% python3 -q
>>> import numpy as np
>>> from numpy import linalg as LA
>>> np.set_printoptions(precision=4, suppress=True, linewidth=160)
>>> def rd(a):
...     return np.round(a, 4) + 0
... 
>>> arr = np.load("case17.npy")
>>> arr
array([[3.3, 1. ],
       [3. , 1.3]])
>>> proj = np.triu(np.array([[-2, 2], [1, 9]]), 1) + np.eye(2)
>>> M2 = proj @ arr @ LA.inv(proj)
>>> rd(proj @ arr - arr @ proj)
array([[ 6., -4.],
       [ 0., -6.]])
>>> LA.matrix_rank(M2)
np.int64(2)
>>> rd(np.trace(M2)), np.trace(arr)
(np.float64(4.6), np.float64(4.6))
>>> rd(LA.matrix_power(arr, 4))
array([[256.4121,  85.468 ],
       [256.404 ,  85.4761]])
>>> assert arr == arr.T
Traceback (most recent call last):
  File "<python-input-12>", line 1, in <module>
    assert arr == arr.T
           ^^^^^^^^^^^^
ValueError: The truth value of an array with more than one element is ambiguous. Use a.any() or a.all()
>>> (arr - arr.T) / 2
array([[ 0., -1.],
       [ 1.,  0.]])
>>> rd(np.abs(LA.eigvals(arr)).max())
np.float64(4.3)
>>> rd(LA.det(arr))
np.float64(1.29)
>>> M2 = LA.inv(arr)
>>> rd(LA.det(arr) * LA.det(M2))
np.float64(1.0)
>>> rd(LA.det(arr) * M2)
array([[ 1.3, -1. ],
       [-3. ,  3.3]])
>>> rd(arr @ M2)
array([[1., 0.],
       [0., 1.]])
>>> rd(LA.slogdet(arr)[0])
np.float64(1.0)
>>> rd(LA.inv(M2))
array([[3.3, 1. ],
       [3. , 1.3]])
>>> np.allclose(M2, arr.T)
False
>>> rd(LA.cond(arr))
np.float64(17.4466)
>>> [round(float(x), 4) for x in LA.svd(arr, compute_uv=False)[:3]]
[4.7441, 0.2719]
>>> round(np.log10(LA.cond(arr)))
1
>>> LA.matrix_rank(arr, rtol=0.1)
np.int64(1)
>>> rd(np.abs(LA.svd(arr)[2][-1]))
array([0.3415, 0.9399])
>>> np.argsort(-LA.norm(arr, axis=0).round(6), kind="stable")[:3]
array([0, 1])
>>> LA.cond(arr) > 100
np.False_
>>> r0 = np.array([-9, -7])
>>> M2 = arr + np.outer(r0, np.eye(2)[0])
>>> LA.matrix_rank(LA.inv(M2) - LA.inv(arr), tol=1e-8)
np.int64(1)
>>> LA.matrix_rank(M2 - arr)
np.int64(1)
>>> rd(LA.det(M2) / LA.det(arr)), rd(1 + LA.solve(arr, r0)[0])
(np.float64(-2.6434), np.float64(-2.6434))
>>> A = np.array([[3.0, 0.0, 0.0], [0.0, 3.0, 0.0], [0.0, 0.0, 3.0]])
>>> def softmax(z):
...     e = np.exp(z - z.max(axis=-1, keepdims=True))
...     return e / e.sum(axis=-1, keepdims=True)
... 
>>> rd(softmax(A).sum(axis=1))
array([1., 1., 1.])
>>> S = A @ A.T / np.sqrt(3)
>>> rd(softmax(S))
array([[0.989 , 0.0055, 0.0055],
       [0.0055, 0.989 , 0.0055],
       [0.0055, 0.0055, 0.989 ]])
>>> np.poly(A)
array([  1.,  -9.,  27., -27.])
>>> rd(LA.det(A.T))
np.float64(27.0)
>>> rd(LA.eigvals(A).sum().real)
np.float64(9.0)
>>> rd(LA.det(A[::-1]))
np.float64(-27.0)
>>> np.kron(np.eye(2, dtype=int), A)
array([[3., 0., 0., 0., 0., 0.],
       [0., 3., 0., 0., 0., 0.],
       [0., 0., 3., 0., 0., 0.],
       [0., 0., 0., 3., 0., 0.],
       [0., 0., 0., 0., 3., 0.],
       [0., 0., 0., 0., 0., 3.]])
>>> np.einsum("ii->", A)
np.float64(9.0)
>>> proj = np.triu(np.array([[3, 3, 2], [3, -2, -3], [-2, 2, 0]]), 1) + np.eye(3)
>>> M2 = proj @ A @ LA.inv(proj)
>>> np.poly(M2)
array([  1.,  -9.,  27., -27.])
>>> rd(LA.det(M2))
np.float64(27.0)
>>> K = np.load("dump.npy")
>>> K
array([[41.9796, 20.297 , 28.9261],
       [40.5668, 20.1931, 30.9109],
       [40.5565, 20.0436, 31.0656],
       [39.0189, 19.8084, 31.3828],
       [40.5995, 20.5714, 29.4028],
       [41.467 , 18.3098, 31.3736],
       [39.896 , 18.9474, 29.4086],
       [39.7033, 18.9577, 29.7926],
       [38.7503, 22.1077, 28.9635],
       [42.7672, 19.7539, 29.9468],
       [38.7809, 20.2667, 30.1327],
       [40.7317, 18.8738, 31.9501],
       [41.103 , 19.0567, 28.9887],
       [40.1949, 21.0421, 30.3244],
       [40.1823, 19.3099, 31.9   ],
       [41.0663, 20.4438, 29.7281],
       [40.6098, 20.3499, 27.201 ],
       [39.7087, 19.6813, 32.0877],
       [40.571 , 21.1185, 30.6576]])
>>> labels = K[:, 2] > np.median(K[:, 2])
>>> r0 = K[labels].mean(axis=0) - K[~labels].mean(axis=0)
>>> ((K - K.mean(axis=0)) @ r0 > 0).astype(int)
array([0, 1, 1, 1, 0, 1, 0, 0, 0, 0, 1, 1, 0, 0, 1, 0, 0, 1, 1])
>>> rd((((K - K.mean(axis=0)) @ r0 > 0) == labels).mean())
np.float64(0.8947)
>>> labels.astype(int)
array([0, 1, 1, 1, 0, 1, 0, 0, 0, 0, 0, 1, 0, 1, 1, 0, 0, 1, 1])
